$ python3 -q
>>> import numpy as np
>>> import numpy.linalg as la
>>> np.set_printoptions(precision=3, suppress=True, linewidth=120, sign=" ")
>>> def tidy(a):
...     return np.round(a, 3) + 0
... 
>>> arr = np.loadtxt("layer3.csv", delimiter=",")
>>> tidy(arr)
array([[ 0.294,  0.059,  0.235,  0.294,  0.118],
       [ 0.182,  0.091,  0.182,  0.273,  0.273],
       [ 0.2  ,  0.3  ,  0.1  ,  0.   ,  0.4  ],
       [ 0.182,  0.182,  0.   ,  0.455,  0.182],
       [ 0.125,  0.125,  0.188,  0.25 ,  0.312]])
>>> # row-stochastic, so 1 is an eigenvalue
>>> t3 = np.stack([arr, 4 * arr, arr[::-1]])
>>> tidy(np.einsum("bij,cij->bc", t3, t3))
array([[  1.301,   5.205,   1.143],
       [  5.205,  20.819,   4.573],
       [  1.143,   4.573,   1.301]])
>>> tidy(la.norm(t3, axis=(1, 2)))
array([ 1.141,  4.563,  1.141])
>>> t3.shape
(3, 5, 5)
>>> tidy(la.matrix_power(arr, 100))
array([[ 0.192,  0.146,  0.13 ,  0.288,  0.243],
       [ 0.192,  0.146,  0.13 ,  0.288,  0.243],
       [ 0.192,  0.146,  0.13 ,  0.288,  0.243],
       [ 0.192,  0.146,  0.13 ,  0.288,  0.243],
       [ 0.192,  0.146,  0.13 ,  0.288,  0.243]])
>>> arr.sum(axis=1)
array([ 1.,  1.,  1.,  1.,  1.])
>>> p = np.eye(5)[4]
>>> for _ in range(4):
...     p = p @ arr
...     print(p.round(3))
... 
[ 0.125  0.125  0.188  0.25   0.312]
[ 0.182  0.159  0.129  0.263  0.267]
[ 0.189  0.145  0.135  0.283  0.248]
[ 0.191  0.147  0.131  0.286  0.245]
>>> x = np.array([2, 1, 1, 1, 1])
>>> (arr @ x).argmax()
np.int64(0)
>>> tidy(arr @ x)
array([ 1.294,  1.182,  1.2  ,  1.182,  1.125])
>>> tidy(arr @ np.eye(5)[4])
array([ 0.118,  0.273,  0.4  ,  0.182,  0.312])
>>> arr @ np.ones(5)
array([ 1.,  1.,  1.,  1.,  1.])
>>> tidy(arr @ (2 * x))
array([ 2.588,  2.364,  2.4  ,  2.364,  2.25 ])
>>> la.norm(arr @ x) <= la.norm(arr, 2) * la.norm(x) + 1e-9
np.True_
